% python3 -q
>>> import numpy as np
>>> np.set_printoptions(precision=2, suppress=True, linewidth=140)
>>> feats = np.load("test8.npy")
>>> print(feats)
[[  0.63  -1.92   2.78 -16.21   0.22   7.64   0.33]
 [  0.61  -1.49  14.6   21.5    0.29  -0.84   0.67]
 [  1.76  -3.71  23.24  -9.72  -0.6  -10.02  -1.08]
 [ -0.67  -5.25  -6.03  16.55   0.19  -1.74   1.46]
 [  0.94   0.23  -7.97 -12.93   0.1    6.81   0.42]
 [ -0.11   1.12  -6.62   0.5   -0.39   5.25   0.51]
 [ -0.87  -0.84   3.99  -2.8    0.47   1.35  -2.49]
 [  0.53   0.53  -1.51  30.13  -0.16   3.71  -0.7 ]
 [  0.39  -0.53 -11.85  50.3    0.14  -4.23   2.51]
 [ -0.07   3.28  15.78  -6.99   0.05  -3.41   2.18]
 [ -0.51  -2.81  15.03 -19.72   0.24   5.34  -0.96]
 [ -0.42  -1.26  -3.71  19.45  -0.16   1.51   2.07]
 [ -0.21   1.49   2.57  22.93  -0.25   3.76   0.23]
 [ -0.11  -1.6    2.89 -11.74  -0.12  -4.14  -0.4 ]
 [  0.78   5.23  -8.05  13.21  -0.45   3.32   1.67]]
>>> cen = feats - feats.mean(axis=0)
>>> vecs = np.linalg.svd(cen)[2][:6]
>>> Y = cen - cen @ vecs.T @ vecs
>>> print(np.linalg.norm(Y, axis=1).round(6).argmax())
5
>>> print((cen @ vecs.T).std(axis=0))
[20.32  9.19  3.79  2.39  1.07  0.66]
>>> Uu, sv, vt = np.linalg.svd(feats, full_matrices=False)
>>> print((sv > 1e-8).sum())
7
>>> print(sv)
[81.52 37.98 16.75  9.58  4.54  2.63  0.91]
>>> cen = (feats - feats.mean(axis=0)) / feats.std(axis=0)
>>> print(cen.std(axis=0))
[1. 1. 1. 1. 1. 1. 1.]
>>> coef = np.linalg.lstsq(np.delete(cen, 2, axis=1), cen[:, 2])[0]
>>> print(coef)
[ 0.13  0.08 -0.42  0.16 -0.52 -0.27]
>>> print(np.abs(coef).argmax())
4
>>> G = np.cov(feats, rowvar=False)
>>> print(round(float(np.corrcoef(feats[:, 4], feats[:, 6])[0, 1]), 2))
-0.12
>>> print(G.shape)
(7, 7)
>>> print(feats.std(axis=0))
[ 0.68  2.56 10.16 19.61  0.3   4.77  1.35]
>>> C = np.array([[-4, -5, -7, -1, -5, 5, 4, 0],
...     [-8, -7, 7, 4, 2, -1, -4, -6],
...     [-7, 9, -8, 5, -5, 7, -7, 0],
...     [1, -5, -9, 0, 1, 5, -2, 3],
...     [4, -5, 6, -5, 2, 8, -3, 3],
...     [3, -4, -3, -3, -5, -5, -9, 1],
...     [-5, 4, 0, 3, -7, 1, -1, 1],
...     [7, 2, -1, -7, 1, 1, 5, -6]])
>>> rng = np.random.default_rng(9579)
>>> W0 = (rng.random((36, 8)) < 0.25) @ C
>>> print(W0)
[[  3  -3  -8  -8  -4   6   9  -6]
 [ -4 -12  13  -1   4   7  -7  -3]
 [-14  -3 -10   9  -2  11 -13  -3]
 [  8 -14  -6  -8  -2   8 -14   7]
 [ -8  -7   7   4   2  -1  -4  -6]
 [ -3  -5   3  -3  -9  -4  -9 -10]
 [  3   1 -10  -4  -5   7   2  -2]
 [  4  -5   6  -5   2   8  -3   3]
 [  5 -10  -3  -5   3  13  -5   6]
 [  3 -14  -4  -9  -8   8  -8   4]
 [  1   6 -18  -2  -3  13  -4  -3]
 [-11   4 -15   4 -10  12  -3   0]
 [ -4  -1  -9   3  -6   6  -3   4]
 [  8 -13 -11 -13  -1  19   4   0]
 [  5 -10  -3  -5   3  13  -5   6]
 [-11   8 -17   8 -11  13 -10   4]
 [ -5 -11   4   1  -3  -6 -13  -5]
 [-14 -12  -3   3 -15   0 -10  -4]
 [ -2   0  -3   0 -12  -4 -10   2]
 [ -4  -5  -7  -1  -5   5   4   0]
 [-15  -8  -2   3  -6  19 -10  -3]
 [  3  -4  -3  -3  -5  -5  -9   1]
 [  7   2  -1  -7   1   1   5  -6]
 [  3  -9 -11 -10  -8  20   3   1]
 [ -2   1  -8  -5 -11   7   8  -5]
 [ -5   4   0   3  -7   1  -1   1]
 [ -1  -5 -12   0 -11   1 -12   5]
 [  4  -5   6  -5   2   8  -3   3]
 [ -3 -10 -16  -1  -4  10   2   3]
 [  1  -5  -9   0   1   5  -2   3]
 [-12  -8  -2   7  -4   5  -7  -2]
 [  3  -3  -8  -8  -4   6   9  -6]
 [  1  -5  -9   0   1   5  -2   3]
 [ -5 -11   4   1  -3  -6 -13  -5]
 [-12  -8  -2   7  -4   5  -7  -2]
 [  3  -3  -8  -8  -4   6   9  -6]]
>>> # rows 8 and 14 are equal
>>> q, vecs = np.linalg.qr(W0[:, :5])[0], np.linalg.qr(W0[:, 5:])[0]
>>> sv = np.linalg.svd(q.T @ vecs, compute_uv=False)
>>> print(round(float(np.linalg.norm(q @ q.T - vecs @ vecs.T, 2)), 2))
1.0
